>>> import numpy as np
>>> from numpy import linalg as LA
>>> np.set_printoptions(precision=2, suppress=True, linewidth=100)
>>> F = np.load("run6.npy")
>>> print(F)
[[ 0.22 -0.25  1.19 -1.53  0.02 -0.23 -1.43  0.24  0.07 -0.23]
 [ 0.34  0.47 -1.07  0.51 -0.21 -0.72  1.05  0.31 -0.03  0.14]
 [ 0.01 -0.04  0.01 -0.52  0.2  -0.23 -0.34 -0.27 -0.33 -1.52]
 [ 0.35 -0.31 -0.31 -0.09  0.27 -0.37 -0.59 -0.16 -0.01 -0.5 ]
 [ 0.32  0.14 -1.05  0.52  0.01  0.33  0.34  0.42 -0.46  0.79]
 [-0.87  0.13  0.53  2.03 -0.29 -0.04  0.48 -0.67  0.48  0.16]
 [ 0.55  0.74 -0.98  0.48  0.39 -0.15  1.11  0.11  0.16 -0.94]
 [-0.19 -0.73  1.04 -0.16 -0.11 -0.78 -0.43 -0.69  0.52 -0.16]
 [-1.29 -0.7   0.85  0.57  0.11  0.51 -0.41 -0.64 -0.5   0.32]
 [-0.96  0.09  0.48  0.67 -0.04  0.07  0.33 -0.74 -0.2  -0.03]
 [-0.28 -0.35  0.71 -1.4   0.39  0.13 -0.72  0.   -0.02 -0.84]
 [ 0.27 -1.2   0.82 -1.22 -0.14 -0.41 -1.91  0.45  0.16  0.45]]
>>> M2 = np.c_[F[:, :1] @ np.array([[0]]), np.array([-1, -1, 1, -1, 0, 0, -2, 1, 2, -1, -2, 0])]
>>> print(M2)
[[ 0. -1.]
 [ 0. -1.]
 [ 0.  1.]
 [ 0. -1.]
 [ 0.  0.]
 [ 0.  0.]
 [ 0. -2.]
 [ 0.  1.]
 [ 0.  2.]
 [ 0. -1.]
 [ 0. -2.]
 [ 0.  0.]]
>>> print(LA.matrix_rank(M2))
1
>>> print(LA.lstsq(F, M2[:, 0])[0])
[0. 0. 0. 0. 0. 0. 0. 0. 0. 0.]
>>> print(LA.norm(M2 - F @ LA.lstsq(F, M2)[0], axis=0))
[0.   1.16]
>>> print(LA.norm(LA.qr(F)[0].T @ M2, axis=0) ** 2 / ((M2 ** 2).sum(axis=0) + 1e-12))
[0.   0.93]
